$ python3 -q
>>> import numpy as np
>>> from numpy import linalg as LA
>>> np.set_printoptions(precision=2, suppress=True, linewidth=140)
>>> A = np.loadtxt("dump.csv", delimiter=",")
>>> print(A)
[[ 4.  2.  8. -2.  8.  2. -2.  1.  8.  5. -1.]
 [ 2.  0.  6. -4.  6.  0. -4. -1.  6.  3. -3.]
 [ 0. -2.  4. -6.  4. -2. -6. -3.  4.  1. -5.]
 [ 3.  1.  7. -3.  7.  1. -3.  0.  7.  4. -2.]
 [-1. -3.  3. -7.  3. -3. -7. -4.  3.  0. -6.]
 [ 1. -1.  5. -5.  5. -1. -5. -2.  5.  2. -4.]
 [-1. -3.  3. -7.  3. -3. -7. -4.  3.  0. -6.]]
>>> print(np.abs(np.diag(LA.qr(A)[1])) > 1e-9)
[ True  True False False False False False]
>>> print(round(np.trace(LA.pinv(A) @ A), 2))
2.0
>>> print(np.round(A @ LA.pinv(A) @ A, 2) + 0)
[[ 4.  2.  8. -2.  8.  2. -2.  1.  8.  5. -1.]
 [ 2.  0.  6. -4.  6.  0. -4. -1.  6.  3. -3.]
 [ 0. -2.  4. -6.  4. -2. -6. -3.  4.  1. -5.]
 [ 3.  1.  7. -3.  7.  1. -3.  0.  7.  4. -2.]
 [-1. -3.  3. -7.  3. -3. -7. -4.  3.  0. -6.]
 [ 1. -1.  5. -5.  5. -1. -5. -2.  5.  2. -4.]
 [-1. -3.  3. -7.  3. -3. -7. -4.  3.  0. -6.]]
>>> print(np.allclose(A[:-1].T @ LA.lstsq(A[:-1].T, A[-1])[0], A[-1]))
True
>>> print(np.unique(A.round(6), axis=0).shape)
(6, 11)
>>> E = np.load("out18.npy")
>>> print(E.round(2) + 0)
[[ 0.08  0.    0.    0.26 -0.02  0.06]
 [ 0.    0.    0.    0.    0.    0.  ]
 [ 0.    0.    0.    0.    0.    0.  ]
 [ 0.26  0.    0.    0.87 -0.05  0.21]
 [-0.02  0.    0.   -0.05  0.   -0.01]
 [ 0.06  0.    0.    0.21 -0.01  0.05]]
>>> E.inv()
Traceback (most recent call last):
  File "<python-input-12>", line 1, in <module>
    E.inv()
    ^^^^^
AttributeError: 'numpy.ndarray' object has no attribute 'inv'
>>> print(np.round(np.abs(LA.eigvals(E)).max(), 2))
1.0
>>> print(np.round(LA.det(E), 2))
0.0
>>> assert E == E.T
Traceback (most recent call last):
  File "<python-input-15>", line 1, in <module>
    assert E == E.T
           ^^^^^^^^
ValueError: The truth value of an array with more than one element is ambiguous. Use a.any() or a.all()
>>> print(np.round(np.sort(np.abs(LA.eigvals(E))), 2) + 0)
[0. 0. 0. 0. 0. 1.]
>>> print(np.allclose(E, E.T))
True
>>> print(np.allclose(E @ E.T, E.T @ E))
True
>>> M2 = np.array([[0, 1, 2], [1, 0, 1], [2, 2, 1], [0, 2, 2], [1, 1, 1], [2, 2, 0]])
>>> print(E @ M2)
[[ 0.11  0.69  0.65]
 [ 0.    0.    0.  ]
 [ 0.    0.    0.  ]
 [ 0.36  2.36  2.21]
 [-0.02 -0.14 -0.13]
 [ 0.08  0.56  0.52]]
>>> print(np.einsum("ij->j", E))
[ 0.38  0.    0.    1.28 -0.08  0.3 ]
>>> print(np.einsum("ik,kj->ji", E, M2))
[[ 0.11  0.    0.    0.36 -0.02  0.08]
 [ 0.69  0.    0.    2.36 -0.14  0.56]
 [ 0.65  0.    0.    2.21 -0.13  0.52]]
>>> rank = LA.matrix_rank(E)
>>> print(rank)
1
>>> null = LA.svd(E)[2][rank:].T
>>> print([int(LA.matrix_rank(E[:, :j + 1])) for j in range(6)])
[1, 1, 1, 1, 1, 1]
>>> print(LA.matrix_rank(E.T @ E), LA.matrix_rank(E @ E.T))
1 1
>>> F = np.load("a.npy")
>>> print(F)
[[-1.09 -0.38 -2.66  6.31  3.24 -5.81 -4.8   3.83  1.3  -5.72 -4.33 -0.72 -2.71]
 [-0.51  0.78 -2.9   6.97  3.43 -5.32 -3.17  2.38  4.52 -5.58 -1.85  1.05 -2.15]
 [ 0.89 -1.22 -2.69  4.99  3.96 -5.71 -2.52  3.03  3.86 -6.54 -4.1   0.33 -1.7 ]
 [-0.82 -0.93 -3.79  4.02  2.33 -6.91 -1.68  2.38  4.08 -4.43 -4.76  0.18 -1.44]
 [-0.99 -0.04 -3.23  5.99  3.97 -6.98 -2.26  3.55  2.22 -6.96 -1.84 -0.3  -3.76]
 [ 1.04  0.45 -3.13  5.75  0.53 -7.33 -2.19  2.48  3.03 -7.59 -2.73 -0.21 -2.61]
 [-0.71  1.29 -1.46  5.13  3.06 -6.76 -2.43  3.61  2.6  -7.08 -2.42  0.38 -4.46]
 [-0.08 -1.78 -3.61  5.    3.24 -5.02 -3.1   3.17  1.85 -5.09 -3.02  0.67 -1.45]
 [ 0.66  1.42 -4.7   6.5   4.38 -6.01 -1.68  2.17  2.68 -5.61 -2.01 -1.44 -3.44]
 [-0.43 -0.12 -3.79  7.34  2.91 -7.13 -3.27  4.01  3.78 -6.54 -1.85  0.65 -4.19]
 [-0.69  1.16 -1.39  4.77  3.5  -6.99 -3.17  2.03  3.08 -5.46 -3.81 -0.57 -3.7 ]
 [-0.47 -0.57 -2.21  6.09  3.01 -6.71 -3.61  0.84  2.67 -5.99 -0.77  0.18 -3.33]
 [ 0.5  -0.76 -2.63  5.58  1.58 -5.68 -3.28  2.67  4.22 -7.48 -2.33  0.86 -3.14]
 [ 1.33 -0.73 -3.19  5.88  1.52 -7.51 -4.64  3.52  3.55 -5.51 -0.97 -0.55 -4.83]
 [ 0.09 -0.72 -2.22  5.9   4.22 -6.58 -1.92  0.81  2.95 -6.6  -1.84  0.37 -4.36]
 [-0.17  0.53 -2.92  6.21  3.46 -5.28 -4.06  3.36  1.91 -5.65 -3.57  1.01 -2.49]
 [ 0.32 -0.27 -1.31  6.16  0.58 -6.47 -3.4   3.64  4.22 -6.82 -3.1  -0.24 -1.58]
 [-0.47 -0.3  -3.56  4.78  2.83 -5.49 -4.1   2.92  4.22 -5.92 -1.93  0.29 -1.86]
 [ 0.07  0.42 -4.32  5.64  2.07 -7.57 -1.76  3.65  3.93 -5.18 -1.41 -0.85 -1.85]
 [ 0.31 -1.09 -3.64  5.88  3.04 -4.03 -1.38  2.29  2.06 -4.84 -3.9  -0.46 -1.83]]
>>> rng = np.random.default_rng(28)
>>> M2 = F + rng.integers(-2, 3, (20, 1)) @ rng.integers(-2, 3, (1, 13))
>>> print(M2)
[[ -1.09  -1.38  -0.66   8.31   4.24  -3.81  -6.8    1.83   0.3   -3.72  -3.33  -1.72  -2.71]
 [ -0.51  -1.22   1.1   10.97   5.43  -1.32  -7.17  -1.62   2.52  -1.58   0.15  -0.95  -2.15]
 [  0.89  -0.22  -4.69   2.99   2.96  -7.71  -0.52   5.03   4.86  -8.54  -5.1    1.33  -1.7 ]
 [ -0.82  -2.93   0.21   8.02   4.33  -2.91  -5.68  -1.62   2.08  -0.43  -2.76  -1.82  -1.44]
 [ -0.99  -2.04   0.77   9.99   5.97  -2.98  -6.26  -0.45   0.22  -2.96   0.16  -2.3   -3.76]
 [  1.04  -0.55  -1.13   7.75   1.53  -5.33  -4.19   0.48   2.03  -5.59  -1.73  -1.21  -2.61]
 [ -0.71   0.29   0.54   7.13   4.06  -4.76  -4.43   1.61   1.6   -5.08  -1.42  -0.62  -4.46]
 [ -0.08   0.22  -7.61   1.     1.24  -9.02   0.9    7.17   3.85  -9.09  -5.02   2.67  -1.45]
 [  0.66   3.42  -8.7    2.5    2.38 -10.01   2.32   6.17   4.68  -9.61  -4.01   0.56  -3.44]
 [ -0.43   1.88  -7.79   3.34   0.91 -11.13   0.73   8.01   5.78 -10.54  -3.85   2.65  -4.19]
 [ -0.69  -0.84   2.61   8.77   5.5   -2.99  -7.17  -1.97   1.08  -1.46  -1.81  -2.57  -3.7 ]
 [ -0.47   0.43  -4.21   4.09   2.01  -8.71  -1.61   2.84   3.67  -7.99  -1.77   1.18  -3.33]
 [  0.5    0.24  -4.63   3.58   0.58  -7.68  -1.28   4.67   5.22  -9.48  -3.33   1.86  -3.14]
 [  1.33  -2.73   0.81   9.88   3.52  -3.51  -8.64  -0.48   1.55  -1.51   1.03  -2.55  -4.83]
 [  0.09   0.28  -4.22   3.9    3.22  -8.58   0.08   2.81   3.95  -8.6   -2.84   1.37  -4.36]
 [ -0.17  -1.47   1.08  10.21   5.46  -1.28  -8.06  -0.64  -0.09  -1.65  -1.57  -0.99  -2.49]
 [  0.32   0.73  -3.31   4.16  -0.42  -8.47  -1.4    5.64   5.22  -8.82  -4.1    0.76  -1.58]
 [ -0.47  -0.3   -3.56   4.78   2.83  -5.49  -4.1    2.92   4.22  -5.92  -1.93   0.29  -1.86]
 [  0.07  -1.58  -0.32   9.64   4.07  -3.57  -5.76  -0.35   1.93  -1.18   0.59  -2.85  -1.85]
 [  0.31  -2.09  -1.64   7.88   4.04  -2.03  -3.38   0.29   1.06  -2.84  -2.9   -1.46  -1.83]]
>>> print(LA.matrix_rank(M2 - F, tol=1e-8))
1
